$ ipython --no-banner

In [1]: import numpy as np

In [2]: from numpy import linalg as LA

In [3]: np.set_printoptions(precision=3, suppress=True, linewidth=100, sign=" ")

In [4]: E = np.load("sample9.npy")

In [5]: E
Out[5]: 
array([[ -1.6,  -0.3,   0. ,   2. ,  -0.2,  -0.5],
       [  0.6,  -0.7,   0.6,  -0.9,  -1.2,   0.6],
       [ -0.7,  -1.6,  -0.4,   0.2,   0.5,   0.7],
       [ -0.5,  -0.3,   0.9,  -0.8,   0.7,  -0.3],
       [  0. ,   1. ,   0.5,   1.3,   2.7,   0. ],
       [ -0.8,   0.5,  -0.7,   0.6,  -0.7,   0.2],
       [ -0.5,  -1.8,  -0.9,  -1.4,   0. ,  -1.3],
       [ -1.2,   0.1,   0.7,  -1.5,   0.7,  -1. ],
       [ -1. ,   1. ,   1.2,   1.2,   0. ,   1.5],
       [ -1.8,  -0.6,   0.6,   0. ,  -0.9,  -0.1],
       [ -0.1,  -0.6,  -0.8,   0.1,  -0.3,  -0.6],
       [ -0.6,   0.8,  -0.8,  -1.8,  -1.6,  -1.1],
       [  1. ,   1.5,  -1.2,  -1.3,   0.1,  -0.2],
       [ -0.3,  -0.1,   0.3,  -0.6,  -0.4,  -0.7],
       [  0.1,   0.5,  -0.5,   0. ,  -2.3,   1.6],
       [  0.4,   0.2,  -0.1,   0.6,  -0.1,   0.3],
       [ -1.1,   1. ,   0.6,   0.4,  -1.6,   0.6],
       [  0.3,   0. ,   0.5,   1.1,  -1.2,   1.1],
       [  0.8,   0. ,  -0.5,  -0.5,   0.8,  -0.7],
       [  0.1,  -0.3,  -0.4,   0.8,   0. ,  -1.4],
       [ -0.3,   0.7,   0.2,   0.8,  -0.1,   0.3],
       [ -1.5,   1.3,   0.9,  -0.7,   0.6,   0. ],
       [  1.6,   2.4,  -1. ,   0.5,   0.2,  -0.4],
       [ 12. , -40. , -34. ,  -8. ,   4. ,  -2. ]])

In [6]: D = LA.norm(E[:, None] - E[None], axis=-1)

In [7]: D[13].round(6).argsort(kind="stable")[:4]
Out[7]: array([ 13,   3,  10,   7])

In [8]: (D + 1e9 * np.eye(24)).round(6).argmin(axis=1)
Out[8]: 
array([  5,  13,  10,   7,  20,  20,  10,   3,  20,  13,  19,  13,  18,   3,  17,  20,   5,  15,
        10,  10,  15,   7,  12,   6])

In [9]: LA.matrix_rank(D ** 2)
Out[9]: np.int64(8)

In [10]: D.mean(axis=1).argmax()
Out[10]: np.int64(23)

In [11]: Uu, sv, VT = LA.svd(E)

In [12]: np.argmax(sv[:-1] / (sv[1:] + 1e-6)) + 1
Out[12]: np.int64(1)

In [13]: sv
Out[13]: array([ 54.806,   5.26 ,   5.042,   4.96 ,   3.281,   2.35 ])

In [14]: out = Uu[:, :1] @ np.diag(sv[:1]) @ VT[:1]

In [15]: round(LA.norm(E - out, 2), 3), np.round(sv[1], 3)
Out[15]: (np.float64(5.26), np.float64(5.26))

In [16]: x0 = np.array([0, 0, 0, 0, 1, 0])

In [17]: a = np.maximum(E @ x0, 0)

In [18]: E.T @ a
Out[18]: array([  46.62, -156.83, -133.91,  -30.85,   25.57,   -9.22])

In [19]: np.maximum(E @ x0, 0) - np.maximum(-E @ x0, 0)
Out[19]: 
array([-0.2, -1.2,  0.5,  0.7,  2.7, -0.7,  0. ,  0.7,  0. , -0.9, -0.3, -1.6,  0.1, -0.4, -2.3,
       -0.1, -1.6, -1.2,  0.8,  0. , -0.1,  0.6,  0.2,  4. ])

In [20]: Ac = E - E.mean(axis=0)

In [21]: Uu, sv, VT = LA.svd(Ac, full_matrices=False)

In [22]: np.round((sv ** 2).sum() ** 2 / (sv ** 4).sum(), 3)
Out[22]: np.float64(1.063)

In [23]: np.abs(Uu[:, 0]).argmax()
Out[23]: np.int64(23)

In [24]: sv ** 2 / (sv ** 2).sum()
Out[24]: array([ 0.97 ,  0.009,  0.008,  0.008,  0.003,  0.002])

In [25]: np.round(Ac.mean(axis=0), 3) + 0
Out[25]: array([ 0.,  0.,  0.,  0.,  0.,  0.])

In [26]: feats = np.loadtxt("layer13.csv", delimiter=",")

In [27]: feats
Out[27]: 
array([[ 0.609, -0.136, -0.214, -0.668, -2.042,  0.497,  0.806, -1.698,  0.408],
       [-0.681, -0.149,  1.383, -1.   , -2.234, -0.355,  0.163, -0.511,  0.447],
       [-0.169,  0.155, -0.385,  0.865,  2.323, -0.216, -0.638,  1.408, -0.465],
       [-1.472, -0.022,  1.849, -0.42 , -0.324, -0.967, -0.709,  1.3  ,  0.065],
       [-1.045,  0.098,  0.882,  0.359,  1.47 , -0.762, -0.904,  1.829, -0.294],
       [ 1.468,  0.032, -1.882,  0.479,  0.479,  0.957,  0.67 , -1.212, -0.096],
       [ 1.446,  0.049, -1.92 ,  0.571,  0.729,  0.931,  0.599, -1.057, -0.146],
       [ 1.275,  0.095, -1.893,  0.808,  1.431,  0.787,  0.343, -0.512, -0.286],
       [-1.358,  0.044,  1.464, -0.018,  0.656, -0.935, -0.879,  1.708, -0.131],
       [-0.027, -0.158,  0.634, -0.924, -2.376,  0.088,  0.546, -1.241,  0.475],
       [-1.43 , -0.056,  1.929, -0.612, -0.844, -0.916, -0.564,  0.979,  0.169],
       [ 0.219,  0.159, -0.868,  0.967,  2.387,  0.04 , -0.445,  1.054, -0.477],
       [ 0.652,  0.15 , -1.353,  1.001,  2.252,  0.334, -0.183,  0.549, -0.45 ],
       [ 1.469,  0.008, -1.794,  0.342,  0.123,  0.974,  0.755, -1.404, -0.025],
       [ 0.312, -0.151,  0.198, -0.811, -2.258,  0.308,  0.698, -1.516,  0.452],
       [-1.457,  0.004,  1.731, -0.265,  0.067, -0.974, -0.793,  1.493, -0.013],
       [-0.696, -0.148,  1.398, -0.999, -2.224, -0.365,  0.153, -0.49 ,  0.445],
       [-1.328,  0.051,  1.398,  0.033,  0.771, -0.919, -0.89 ,  1.739, -0.154],
       [-0.034, -0.159,  0.643, -0.926, -2.378,  0.083,  0.542, -1.234,  0.476],
       [-1.425, -0.058,  1.931, -0.622, -0.87 , -0.912, -0.555,  0.961,  0.174],
       [-0.044,  0.157, -0.546,  0.905,  2.362, -0.134, -0.58 ,  1.304, -0.472],
       [ 0.621,  0.151, -1.32 ,  1.002,  2.27 ,  0.313, -0.204,  0.59 , -0.454],
       [ 1.384, -0.036, -1.523,  0.067, -0.544,  0.947,  0.866, -1.674,  0.109],
       [-0.962, -0.132,  1.656, -0.958, -1.981, -0.553, -0.046, -0.095,  0.396],
       [ 0.66 ,  0.15 , -1.361,  1.001,  2.247,  0.34 , -0.177,  0.538, -0.449],
       [ 0.861,  0.139, -1.562,  0.98 ,  2.09 ,  0.481, -0.033,  0.253, -0.418],
       [ 0.544, -0.14 , -0.121, -0.703, -2.1  ,  0.456,  0.785, -1.664,  0.42 ],
       [ 1.322,  0.087, -1.915,  0.767,  1.3  ,  0.823,  0.399, -0.629, -0.26 ],
       [-0.625, -0.151,  1.324, -1.002, -2.268, -0.316,  0.201, -0.585,  0.454],
       [ 0.187,  0.159, -0.83 ,  0.961,  2.388,  0.019, -0.463,  1.087, -0.478],
       [-1.383, -0.072,  1.933, -0.695, -1.081, -0.874, -0.483,  0.806,  0.216],
       [-0.383, -0.158,  1.058, -0.99 , -2.364, -0.15 ,  0.353, -0.878,  0.473],
       [ 0.559,  0.153, -1.254,  1.002,  2.302,  0.27 , -0.244,  0.668, -0.46 ],
       [ 0.56 , -0.139, -0.143, -0.695, -2.086,  0.466,  0.79 , -1.672,  0.417],
       [-1.331, -0.085,  1.919, -0.757, -1.27 , -0.831, -0.411,  0.654,  0.254],
       [ 0.868, -0.117, -0.598, -0.503, -1.749,  0.656,  0.875, -1.801,  0.35 ],
       [-1.364, -0.077,  1.93 , -0.72 , -1.158, -0.858, -0.455,  0.746,  0.232],
       [ 1.31 ,  0.089, -1.91 ,  0.779,  1.336,  0.814,  0.384, -0.597, -0.267]])

In [28]: rank = LA.matrix_rank(feats)

In [29]: rank
Out[29]: np.int64(2)

In [30]: ns = LA.svd(feats)[2][rank:].T

In [31]: [int(LA.matrix_rank(feats[:, :j + 1])) for j in range(9)]
Out[31]: [1, 2, 2, 2, 2, 2, 2, 2, 2]

In [32]: ns.shape
Out[32]: (9, 7)

In [33]: W2 = feats[[34, 9]].astype(float)

In [34]: for _ in range(7):
    ...:     z = LA.norm(feats[:, None] - W2, axis=-1).argmin(axis=1)
    ...:     W2 = np.array([feats[z == j].mean(axis=0) for j in range(2)])
    ...: 

In [35]: z
Out[35]: 
array([ 1,  1,  0,  0,  0,  1,  1,  1,  0,  1,  0,  0,  0,  1,  1,  0,  1,  0,  1,  0,  0,  0,  1,
        1,  0,  0,  1,  1,  1,  0,  0,  1,  0,  1,  0,  1,  0,  1])

In [36]: W2[1] - W2[0]
Out[36]: array([ 1.011, -0.138, -0.69 , -0.596, -2.065,  0.766,  1.026, -2.112,  0.413])

In [37]: np.bincount(z)
Out[37]: array([ 19,  19])

In [38]: C2 = np.cov(feats, rowvar=False)

In [39]: np.round(LA.eigvalsh(C2)[::-1], 3) + 0
Out[39]: array([ 5.543,  3.687,  0.   ,  0.   ,  0.   ,  0.   ,  0.   ,  0.   ,  0.   ])

In [40]: np.polyfit(feats[:, 2], feats[:, 6], 1)
Out[40]: array([-0.194,  0.017])

In [41]: J = np.load("a.npy")

In [42]: J
Out[42]: 
array([[ 1.,  1.,  1.,  1.],
       [-1.,  3.,  1., -1.],
       [ 1., -1.,  1.,  2.],
       [ 0.,  0.,  0.,  1.]])

In [43]: evals, evecs = LA.eig(J)

In [44]: np.round(J @ evecs[:, 0] - evals[0] * evecs[:, 0], 3) + 0
Out[44]: array([ 0.,  0.,  0.,  0.])

In [45]: evals
Out[45]: array([ 1.,  2.,  2.,  1.])

In [46]: np.sort(LA.eigvals(J.T))
Out[46]: array([ 1.,  1.,  2.,  2.])

In [47]: f = np.array([1, 2, 0])

In [48]: np.cross(J[2, :3], J[0, :3])
Out[48]: array([-2.,  0.,  2.])

In [49]: np.array([np.convolve(row, f, "same") for row in J])
Out[49]: 
array([[ 3.,  3.,  3.,  2.],
       [ 1.,  7.,  1., -2.],
       [ 1., -1.,  4.,  4.],
       [ 0.,  0.,  1.,  2.]])

In [50]: Ac = feats - feats.mean(axis=0)

In [51]: evecs = LA.svd(Ac)[2][:2]

In [52]: out = Ac - Ac @ evecs.T @ evecs

In [53]: np.diag(evecs.T @ evecs)
Out[53]: array([ 0.241,  0.003,  0.416,  0.112,  0.634,  0.106,  0.092,  0.372,  0.025])

In [54]: (Ac @ evecs.T).std(axis=0)
Out[54]: array([ 2.323,  1.895])

In [55]: LA.norm(out, axis=1).round(6).argmax()
Out[55]: np.int64(0)

In [56]: P = np.triu(np.array([[-1, 1, -1, 1], [0, -1, 2, 1], [-1, 2, 0, -2], [2, 2, 0, 2]]), 1) + np.eye(4)

In [57]: out = P @ J @ LA.inv(P)

In [58]: P @ J - J @ P
Out[58]: 
array([[-2.,  3., -1., -2.],
       [ 2., -1., -5.,  5.],
       [ 0., -1.,  3.,  0.],
       [ 0.,  0.,  0.,  0.]])

In [59]: np.trace(out), np.trace(J)
Out[59]: (np.float64(6.0), np.float64(6.0))

In [60]: round(LA.det(out), 3)
Out[60]: np.float64(4.0)

In [61]: out
Out[61]: 
array([[ -1.,   6., -12., -30.],
       [  1.,   0.,   4.,  11.],
       [  1.,  -2.,   6.,  13.],
       [  0.,   0.,   0.,   1.]])

In [62]: data = np.load("out7.npy")

In [63]: data
Out[63]: 
array([[ 2,  0,  4,  0, -5,  1,  0,  0],
       [ 0,  5,  0,  0,  0,  0, -1, -1],
       [-1,  0, -4, -2,  3, -4,  0,  0],
       [ 4,  0,  3, -1, -2,  0,  0,  0],
       [ 3,  0,  2,  2,  5,  5,  0,  0],
       [-2,  0,  4,  4, -5, -5,  0,  0],
       [ 0,  4,  0,  0,  0,  0,  2,  3],
       [ 0, -1,  0,  0,  0,  0,  2,  2]])

In [64]: # splits into 2 blocks

In [65]: rng = np.random.default_rng(634)

In [66]: z = rng.permutation(8)

In [67]: z
Out[67]: array([ 2,  5,  7,  1,  0,  6,  3,  4])

In [68]: out = data[z][:, z]

In [69]: np.diag(out)
Out[69]: array([-4, -5,  2,  5,  2,  2, -1,  5])

In [70]: np.trace(out)
Out[70]: np.int64(6)

In [71]: out
Out[71]: 
array([[-4, -4,  0,  0, -1,  0, -2,  3],
       [ 4, -5,  0,  0, -2,  0,  4, -5],
       [ 0,  0,  2, -1,  0,  2,  0,  0],
       [ 0,  0, -1,  5,  0, -1,  0,  0],
       [ 4,  1,  0,  0,  2,  0,  0, -5],
       [ 0,  0,  3,  4,  0,  2,  0,  0],
       [ 3,  0,  0,  0,  4,  0, -1, -2],
       [ 2,  5,  0,  0,  3,  0,  2,  5]])

In [72]: out = data + rng.integers(-2, 3, (8, 6)) @ rng.integers(-2, 3, (6, 8))

In [73]: out
Out[73]: 
array([[ -5,   5,   5,  -2, -11,   1,   3,   2],
       [  3,   9,  -9,  -3, -10,   0,   4,   4],
       [ -1,   4,  -2,   1,  -5,   1,   9,  -4],
       [  3,  -1,   0, -11,  -8,  -1,   2,   5],
       [  0,  -2,  -1,  -3,   5,  12,   7,   0],
       [ -7,   1,  15,   7,  -1,  -1,   2,  -7],
       [  0,  12,  -7,  -3, -12,  -4,   4,  10],
       [  1,   6,   1,   4,  -4,   6,  10,  -2]])

In [74]: np.abs(out - data).sum(axis=1)
Out[74]: array([ 26,  39,  35,  29,  27,  37,  43,  35])

In [75]: LA.matrix_rank(out - data, tol=1e-8)
Out[75]: np.int64(6)

In [76]: np.round(LA.svd(out - data, compute_uv=False), 3) + 0
Out[76]: array([ 29.472,  22.436,  13.132,  11.283,   5.022,   2.838,   0.   ,   0.   ])

In [77]: f, r1 = data[6], data[2]

In [78]: f @ f
Out[78]: np.int64(29)

In [79]: f @ r1
Out[79]: np.int64(0)

In [80]: p = (f @ r1) / (f @ f) * f

In [81]: np.round(LA.norm(f + r1) ** 2 + LA.norm(f - r1) ** 2, 3)
Out[81]: np.float64(150.0)

In [82]: (r1 - p) @ f
Out[82]: np.float64(0.0)

In [83]: p
Out[83]: array([ 0.,  0.,  0.,  0.,  0.,  0.,  0.,  0.])

In [84]: Uu, sv, VT = LA.svd(data)

In [85]: sv
Out[85]: array([ 11.705,   9.915,   6.568,   5.198,   4.667,   3.557,   0.294,   0.112])

In [86]: out = Uu[:, :6] @ np.diag(sv[:6]) @ VT[:6]

In [87]: LA.matrix_rank(data, rtol=0.05)
Out[87]: np.int64(6)

In [88]: LA.matrix_rank(out)
Out[88]: np.int64(6)

In [89]: round(LA.norm(data - out) / LA.norm(data), 3)
Out[89]: np.float64(0.017)

In [90]: round(float(LA.norm(data - out, 2)), 3), round(float(sv[6]), 3)
Out[90]: (0.294, 0.294)

In [91]: (LA.matrix_power((data != 0) + (data.T != 0) + np.eye(8), 8) > 0).astype(int)
Out[91]: 
array([[ 1,  0,  1,  1,  1,  1,  0,  0],
       [ 0,  1,  0,  0,  0,  0,  1,  1],
       [ 1,  0,  1,  1,  1,  1,  0,  0],
       [ 1,  0,  1,  1,  1,  1,  0,  0],
       [ 1,  0,  1,  1,  1,  1,  0,  0],
       [ 1,  0,  1,  1,  1,  1,  0,  0],
       [ 0,  1,  0,  0,  0,  0,  1,  1],
       [ 0,  1,  0,  0,  0,  0,  1,  1]])

In [92]: f = np.array([0, 0, -2, -2, -1, -2, -2, 0])

In [93]: mat = np.outer(rng.normal(size=33), f) + 0.02 * rng.normal(size=(33, 8))

In [94]: mat.round(3) + 0
Out[94]: 
array([[ 0.003,  0.   ,  3.512,  3.525,  1.769,  3.513,  3.514,  0.005],
       [-0.001, -0.012, -2.515, -2.465, -1.26 , -2.488, -2.526, -0.007],
       [ 0.046, -0.017,  2.608,  2.629,  1.316,  2.601,  2.61 ,  0.008],
       [ 0.011, -0.008, -1.747, -1.699, -0.851, -1.717, -1.741,  0.01 ],
       [ 0.007,  0.026,  1.764,  1.737,  0.861,  1.746,  1.729, -0.017],
       [-0.022,  0.028, -0.274, -0.244, -0.158, -0.259, -0.301, -0.05 ],
       [-0.002, -0.022, -2.224, -2.189, -1.177, -2.198, -2.225,  0.001],
       [-0.003, -0.006, -0.199, -0.203, -0.123, -0.205, -0.189, -0.032],
       [-0.005, -0.003, -0.254, -0.253, -0.123, -0.22 , -0.224,  0.011],
       [-0.019,  0.014, -0.003,  0.028,  0.022,  0.029,  0.035, -0.015],
       [-0.012, -0.015,  2.757,  2.692,  1.365,  2.749,  2.725, -0.034],
       [ 0.005, -0.022, -0.564, -0.545, -0.278, -0.54 , -0.575,  0.002],
       [ 0.02 , -0.006, -3.094, -3.063, -1.529, -3.012, -3.082,  0.005],
       [ 0.013, -0.017, -0.769, -0.793, -0.369, -0.759, -0.789, -0.031],
       [ 0.029, -0.025,  1.42 ,  1.399,  0.705,  1.355,  1.429, -0.011],
       [ 0.035, -0.022, -3.308, -3.307, -1.643, -3.348, -3.311,  0.001],
       [ 0.014, -0.002,  3.791,  3.829,  1.906,  3.824,  3.839, -0.022],
       [ 0.001,  0.011, -4.068, -4.075, -2.037, -4.034, -4.058,  0.02 ],
       [-0.033,  0.004, -0.573, -0.59 , -0.308, -0.568, -0.575, -0.024],
       [ 0.016, -0.017, -0.39 , -0.341, -0.207, -0.349, -0.314,  0.006],
       [ 0.018, -0.002,  0.422,  0.433,  0.216,  0.44 ,  0.454, -0.024],
       [ 0.034,  0.039,  1.47 ,  1.471,  0.75 ,  1.489,  1.443,  0.001],
       [-0.055, -0.026,  2.438,  2.441,  1.215,  2.413,  2.469, -0.003],
       [-0.011,  0.003, -0.29 , -0.307, -0.151, -0.33 , -0.305,  0.032],
       [ 0.035,  0.041,  2.624,  2.569,  1.291,  2.591,  2.562, -0.033],
       [ 0.011, -0.045,  0.653,  0.663,  0.378,  0.703,  0.677,  0.019],
       [ 0.011, -0.011,  0.755,  0.771,  0.367,  0.785,  0.746, -0.008],
       [ 0.03 ,  0.007,  1.585,  1.55 ,  0.801,  1.557,  1.577, -0.032],
       [ 0.007,  0.021, -1.191, -1.141, -0.575, -1.16 , -1.157, -0.008],
       [-0.021,  0.004,  1.719,  1.748,  0.906,  1.707,  1.727,  0.017],
       [ 0.013,  0.021, -0.368, -0.342, -0.171, -0.376, -0.334,  0.018],
       [-0.051,  0.021, -3.011, -3.004, -1.508, -3.011, -3.006,  0.006],
       [ 0.008,  0.015, -2.328, -2.316, -1.179, -2.315, -2.316,  0.002]])

In [95]: out = mat / np.sqrt((mat ** 2).mean(axis=1, keepdims=True))

In [96]: out[20]
Out[96]: array([ 0.057, -0.006,  1.324,  1.357,  0.676,  1.381,  1.425, -0.075])
